In [1]: import numpy as np

In [2]: from numpy import linalg as LA

In [3]: np.set_printoptions(precision=2, suppress=True, linewidth=200, sign=" ")

In [4]: rnd = lambda a: np.round(a, 2) + 0

In [5]: K = np.load("x.npy")

In [6]: print(K)
[[-0.05  0.04 -0.04]
 [ 0.82 -0.73  0.73]
 [-0.6   0.51 -0.51]
 [ 0.9  -0.82  0.82]
 [-0.05  0.04 -0.04]
 [-0.24  0.2  -0.2 ]
 [ 0.89 -0.81  0.81]
 [-0.5   0.41 -0.41]
 [-0.1   0.08 -0.08]
 [ 0.    0.    0.  ]
 [-0.38  0.31 -0.31]
 [-0.24  0.2  -0.2 ]
 [ 0.05 -0.04  0.04]
 [ 0.46 -0.38  0.38]
 [-0.1   0.08 -0.08]
 [-0.24  0.2  -0.2 ]
 [ 0.    0.    0.  ]]

In [7]: r = LA.matrix_rank(K)

In [8]: print(r)
2

In [9]: N = LA.svd(K)[2][r:].T

In [10]: print(LA.matrix_rank(K.T @ K), LA.matrix_rank(K @ K.T))
2 2

In [11]: print(rnd(N[:, 0] / N[np.abs(N[:, 0]).round(6).argmax(), 0]))
[ 0.  1.  1.]

In [12]: print(N.shape)
(3, 1)

In [13]: print([int(LA.matrix_rank(K[:i])) for i in range(1, len(K) + 1)])
[1, 2, 2, 2, 2, 2, 2, 2, 2, 2, 2, 2, 2, 2, 2, 2, 2]

In [14]: labels = K[:, 2] > np.median(K[:, 2])

In [15]: u = K[labels].mean(axis=0) - K[~labels].mean(axis=0)

In [16]: print(np.argsort(-np.abs(u).round(6), kind="stable"))
[ 0  1  2]

In [17]: print(rnd(u))
[ 0.7 -0.6  0.6]

In [18]: print(((K - K.mean(axis=0)) @ u > 0).astype(int))
[ 0  1  0  1  0  0  1  0  0  0  0  0  1  1  0  0  0]

In [19]: print(labels.astype(int))
[ 0  1  0  1  0  0  1  0  0  1  0  0  1  1  0  0  1]

In [20]: d = LA.norm(K[:, None] - K[None], axis=-1)

In [21]: print(rnd(LA.norm(K - K.mean(axis=0), axis=1)))
[ 0.14  1.25  1.01  1.4   0.14  0.44  1.38  0.83  0.22  0.07  0.65  0.44  0.01  0.64  0.22  0.44  0.07]

In [22]: print(d.shape)
(17, 17)

In [23]: print(rnd(LA.norm(K, axis=1)))
[ 0.08  1.32  0.94  1.47  0.08  0.37  1.45  0.77  0.15  0.    0.58  0.37  0.08  0.71  0.15  0.37  0.  ]

In [24]: print(rnd(d[:5, :5]))
[[ 0.    1.39  0.86  1.54  0.  ]
 [ 1.39  0.    2.26  0.15  1.39]
 [ 0.86  2.26  0.    2.41  0.86]
 [ 1.54  0.15  2.41  0.    1.54]
 [ 0.    1.39  0.86  1.54  0.  ]]

In [25]: print((d + 1e9 * np.eye(17)).round(6).argmin(axis=1))
[  4   6   7   6   0  11   3   2  14  16   7   5   9   1   8   5   9]

In [26]: print(d.mean(axis=1).argmax())
3

In [27]: print(LA.matrix_rank(d ** 2))
4

In [28]: print(rnd(d[5]))
[ 0.3   1.69  0.57  1.84  0.3   0.    1.82  0.39  0.22  0.37  0.21  0.    0.45  1.08  0.22  0.    0.37]

In [29]: Z = K[[16, 2]].astype(float)

In [30]: for _ in range(7):
    ...:     labels = LA.norm(K[:, None] - Z, axis=-1).argmin(axis=1)
    ...:     Z = np.array([K[labels == j].mean(axis=0) for j in range(2)])
    ...: 

In [31]: print(labels)
[ 1  0  1  0  1  1  0  1  1  1  1  1  1  0  1  1  1]

In [32]: print(rnd(Z[1] - Z[0]))
[-0.96  0.84 -0.84]

In [33]: print(np.abs(Z[1] - Z[0]).argmax())
0

In [34]: arr = np.load("w.npy")

In [35]: print(rnd(arr))
[[-0.37 -0.81  5.34  5.87  0.97  1.1   3.2   4.89]
 [-2.05  4.07 -5.6   5.04  4.51 -0.79 -1.15  0.52]
 [-1.98  3.16 -2.3   7.27  4.43 -0.16  0.55  2.84]
 [-1.24  1.07  2.32  7.5   2.87  0.64  2.37  4.63]
 [-1.44  1.56  1.38  7.69  3.3   0.48  2.04  4.38]
 [-0.19 -1.16  5.8   5.41  0.58  1.16  3.28  4.83]
 [ 0.56  0.43 -4.79 -6.32 -1.39 -1.02 -3.08 -4.92]
 [ 1.16 -3.41  7.71  0.7  -2.44  1.33  3.09  3.14]
 [-1.    0.5   3.32  7.16  2.34  0.79  2.68  4.82]
 [-2.08  3.68 -3.89  6.48  4.61 -0.46 -0.22  1.87]
 [ 0.57 -2.51  7.24  3.05 -1.11  1.33  3.37  4.16]
 [ 1.65 -3.98  7.4  -1.79 -3.56  1.2   2.48  1.77]
 [ 0.22  1.11 -5.73 -5.48 -0.64 -1.15 -3.27 -4.84]]

In [36]: # looks like rank 2

In [37]: left, s, Vt = LA.svd(K)

In [38]: print(rnd(s))
[ 2.96  0.06  0.  ]

In [39]: print(np.argmax(s[:-1] / (s[1:] + 1e-6)) + 1)
2

In [40]: M2 = left[:, :2] @ np.diag(s[:2]) @ Vt[:2]

In [41]: print(rnd(LA.norm(K - M2, 2)), rnd(s[2]))
0.0 0.0

In [42]: print(rnd(np.abs(K - M2).max()))
0.0

In [43]: print(rnd(M2))
[[-0.05  0.04 -0.04]
 [ 0.82 -0.73  0.73]
 [-0.6   0.51 -0.51]
 [ 0.9  -0.82  0.82]
 [-0.05  0.04 -0.04]
 [-0.24  0.2  -0.2 ]
 [ 0.89 -0.81  0.81]
 [-0.5   0.41 -0.41]
 [-0.1   0.08 -0.08]
 [ 0.    0.    0.  ]
 [-0.38  0.31 -0.31]
 [-0.24  0.2  -0.2 ]
 [ 0.05 -0.04  0.04]
 [ 0.46 -0.38  0.38]
 [-0.1   0.08 -0.08]
 [-0.24  0.2  -0.2 ]
 [ 0.    0.    0.  ]]

In [44]: print(LA.matrix_rank(M2))
2

In [45]: print(rnd(LA.norm(K - M2) / LA.norm(K)))
0.0

In [46]: print(LA.matrix_rank(K, rtol=0.05))
1

In [47]: left, s, Vt = LA.svd(arr)

In [48]: vecs = Vt[:(s > 1e-8).sum()]

In [49]: rng = np.random.default_rng(17378)

In [50]: vec = arr[3] + -3 * arr[9] + rng.integers(2) * np.eye(8)[1]

In [51]: print(rnd(vec))
[  4.99  -8.98  14.   -11.93 -10.97   2.     3.01  -0.96]

In [52]: print(np.allclose(vecs.T @ vecs @ vec, vec))
False

In [53]: M2 = np.array([[0, 1], [-1, -1], [0, -2]])

In [54]: print(LA.matrix_rank(K @ M2))
2

In [55]: print(np.vstack([K, M2.T]).shape)
(19, 3)

In [56]: print(rnd(np.einsum("ik,kj->ji", K, M2)))
[[-0.04  0.73 -0.51  0.82 -0.04 -0.2   0.81 -0.41 -0.08  0.   -0.31 -0.2   0.04  0.38 -0.08 -0.2   0.  ]
 [-0.01  0.09 -0.09  0.08 -0.01 -0.04  0.08 -0.09 -0.02  0.   -0.07 -0.04  0.01  0.08 -0.02 -0.04  0.  ]]

In [57]: print(rnd(np.einsum("ij,ij->i", K, K)))
[ 0.01  1.74  0.88  2.15  0.01  0.14  2.1   0.59  0.02  0.    0.34  0.14  0.01  0.5   0.02  0.14  0.  ]

In [58]: r = LA.matrix_rank(arr)

In [59]: print(r)
2

In [60]: N = LA.svd(arr)[2][r:].T

In [61]: print(rnd(N @ N.T))
[[ 0.96  0.08 -0.09  0.13  0.1  -0.01 -0.01  0.03]
 [ 0.08  0.83  0.27 -0.16 -0.18  0.04  0.07  0.02]
 [-0.09  0.27  0.41 -0.03  0.2  -0.1  -0.23 -0.23]
 [ 0.13 -0.16 -0.03  0.4  -0.29 -0.02 -0.13 -0.31]
 [ 0.1  -0.18  0.2  -0.29  0.79  0.02  0.02 -0.07]
 [-0.01  0.04 -0.1  -0.02  0.02  0.98 -0.04 -0.05]
 [-0.01  0.07 -0.23 -0.13  0.02 -0.04  0.88 -0.15]
 [ 0.03  0.02 -0.23 -0.31 -0.07 -0.05 -0.15  0.76]]

In [62]: print([int(LA.matrix_rank(np.delete(arr, i, axis=0))) for i in range(13)])
[2, 2, 2, 2, 2, 2, 2, 2, 2, 2, 2, 2, 2]

In [63]: print(LA.matrix_rank(arr.T @ arr), LA.matrix_rank(arr @ arr.T))
2 2

In [64]: print([int(LA.matrix_rank(arr[:, :j + 1])) for j in range(8)])
[1, 2, 2, 2, 2, 2, 2, 2]

In [65]: print(np.allclose(arr @ N, 0))
True

In [66]: print(N.shape)
(8, 6)

In [67]: M2 = np.array([[0, 3, 0, 2, 1, 0],
    ...:     [1, 1, 2, 0, 2, 1],
    ...:     [2, 0, 0, 1, 1, 2],
    ...:     [2, 2, 0, 1, 2, 1],
    ...:     [3, 0, 2, 1, 3, 1],
    ...:     [3, 2, 3, 3, 2, 2],
    ...:     [2, 1, 3, 0, 3, 1],
    ...:     [3, 1, 3, 3, 2, 3]])

In [68]: W0 = M2.T @ M2

In [69]: print(W0)
[[ 40  16  32  25  35  27]
 [ 16  20  14  17  18  11]
 [ 32  14  35  20  31  22]
 [ 25  17  20  25  20  19]
 [ 35  18  31  20  36  22]
 [ 27  11  22  19  22  21]]

In [70]: # symmetric, so the eigenvalues are real

In [71]: vec = np.array([0, 2, -1, 3, 0, 2])

In [72]: target = W0 @ vec

In [73]: print(target)
[ 129   99   97  127  109   99]

In [74]: print(rnd(LA.solve(W0, W0[:, 3])))
[ 0.  0.  0.  1.  0.  0.]

In [75]: print(rnd(LA.solve(W0, target)))
[ 0.  2. -1.  3.  0.  2.]

In [76]: print(rnd(LA.solve(W0, 5 * target)))
[ 0. 10. -5. 15.  0. 10.]

In [77]: print(rnd(LA.solve(W0, target + W0[:, 1])))
[ 0.  3. -1.  3.  0.  2.]
